>>> import numpy as np
>>> from numpy import linalg as LA
>>> np.set_printoptions(suppress=True, linewidth=140)
>>> rd = lambda a: np.round(a, 4) + 0
>>> F = np.load("m.npy")
>>> F
array([[-0.0035,  0.0217,  0.9975,  0.0042, -0.0627],
       [-0.0044, -0.0352, -0.0338,  0.0018,  0.0571],
       [-0.0523, -2.0495, -3.0127, -1.9865, -1.9346],
       [ 0.0423,  2.9917,  4.0211,  3.009 ,  3.0338]])
>>> rng = np.random.default_rng(92)
>>> out = F + rng.integers(-2, 3, (4, 1)) @ rng.integers(-2, 3, (1, 5))
>>> rd(out)
array([[-0.0035,  0.0217,  0.9975,  0.0042, -0.0627],
       [-0.0044, -1.0352, -0.0338, -0.9982,  1.0571],
       [-0.0523, -4.0495, -3.0127, -3.9865,  0.0654],
       [ 0.0423,  4.9917,  4.0211,  5.009 ,  1.0338]])
>>> rd(LA.svd(out - F, compute_uv=False))
array([5.1962, 0.    , 0.    , 0.    ])
>>> rd(out - F)
array([[ 0.,  0.,  0.,  0.,  0.],
       [ 0., -1.,  0., -1.,  1.],
       [ 0., -2.,  0., -2.,  2.],
       [ 0.,  2.,  0.,  2., -2.]])
>>> LA.matrix_rank(out - F, tol=1e-8)
np.int64(1)
>>> out = np.array([[-1, 3, 1, 1, 0],
...     [-1, -2, 2, -2, 2],
...     [3, 3, -3, 0, -2],
...     [0, -3, -1, -1, -1],
...     [-3, -3, 2, -1, -2]])
>>> data = out - out.T
>>> data
array([[ 0,  4, -2,  1,  3],
       [-4,  0, -1,  1,  5],
       [ 2,  1,  0,  1, -4],
       [-1, -1, -1,  0,  0],
       [-3, -5,  4,  0,  0]])
>>> rd(LA.det(data.T))
np.float64(0.0)
>>> rd(LA.eigvals(data))
array([0.+8.4024j, 0.-8.4024j, 0.+0.j    , 0.+1.8437j, 0.-1.8437j])
>>> np.einsum("ii->", data)
np.int64(0)
>>> np.kron(np.eye(2, dtype=int), data)
array([[ 0,  4, -2,  1,  3,  0,  0,  0,  0,  0],
       [-4,  0, -1,  1,  5,  0,  0,  0,  0,  0],
       [ 2,  1,  0,  1, -4,  0,  0,  0,  0,  0],
       [-1, -1, -1,  0,  0,  0,  0,  0,  0,  0],
       [-3, -5,  4,  0,  0,  0,  0,  0,  0,  0],
       [ 0,  0,  0,  0,  0,  0,  4, -2,  1,  3],
       [ 0,  0,  0,  0,  0, -4,  0, -1,  1,  5],
       [ 0,  0,  0,  0,  0,  2,  1,  0,  1, -4],
       [ 0,  0,  0,  0,  0, -1, -1, -1,  0,  0],
       [ 0,  0,  0,  0,  0, -3, -5,  4,  0,  0]])
>>> rd(LA.det(2 * data)), rd(LA.det(data))
(np.float64(0.0), np.float64(0.0))
>>> P = np.triu(np.array([[-6, 6, 1, -2, 5],
...     [-4, 0, -1, 5, 8],
...     [-1, -7, -9, 8, 4],
...     [5, 4, -7, 3, 4],
...     [-8, -8, 1, 8, 6]]), 1) + np.eye(5)
>>> out = P @ data @ LA.inv(P)
>>> P @ data - data @ P
array([[-35., -22.,  20.,   3.,  -2.],
       [-31., -22.,  31.,  -1.,  24.],
       [-20., -40.,   7.,  -1., -22.],
       [-12., -14.,  16.,  11.,  17.],
       [  0.,  18.,  -2., -13.,  39.]])
>>> np.trace(out), np.trace(data)
(np.float64(0.0), np.int64(0))
>>> rd(LA.det(out))
np.float64(0.0)
>>> out
array([[  -35.,   192.,   241., -2950.,  9504.],
       [  -35.,   164.,   225., -2690.,  8732.],
       [  -18.,    81.,   107., -1296.,  4194.],
       [  -13.,    57.,    85.,  -991.,  3233.],
       [   -3.,    13.,    20.,  -231.,   755.]])
>>> u, r1 = data[4], data[2]
>>> u @ u
np.int64(50)
>>> pr = (u @ r1) / (u @ u) * u
>>> pr
array([ 0.66,  1.1 , -0.88, -0.  , -0.  ])
>>> LA.matrix_rank(np.outer(u, r1))
np.int64(1)
>>> rd((r1 - pr) @ u)
np.float64(0.0)
>>> J = np.load("block1.npy")
>>> J
array([[12,  4,  8,  4],
       [21,  7, 14,  7],
       [27,  9, 18,  9],
       [ 6,  2,  4,  2],
       [15,  5, 10,  5]])
>>> U, s, vt = LA.svd(J)
>>> evecs = vt[:(s > 1e-8).sum()]
>>> x = J[3] + -3 * J[0] + rng.integers(2) * np.eye(4)[3]
>>> x
array([-30., -10., -20., -10.])
>>> LA.matrix_rank(np.vstack([J, x]))
np.int64(1)
>>> rd(np.diag(evecs.T @ evecs))
array([0.6   , 0.0667, 0.2667, 0.0667])
>>> rk = LA.matrix_rank(J)
>>> rk
np.int64(1)
>>> ns = LA.svd(J)[2][rk:].T
>>> rd(J @ ns)
array([[0., 0., 0.],
       [0., 0., 0.],
       [0., 0., 0.],
       [0., 0., 0.],
       [0., 0., 0.]])
>>> LA.matrix_rank(J.T @ J), LA.matrix_rank(J @ J.T)
(np.int64(1), np.int64(1))
>>> rd(ns @ ns.T)
array([[ 0.4   , -0.2   , -0.4   , -0.2   ],
       [-0.2   ,  0.9333, -0.1333, -0.0667],
       [-0.4   , -0.1333,  0.7333, -0.1333],
       [-0.2   , -0.0667, -0.1333,  0.9333]])
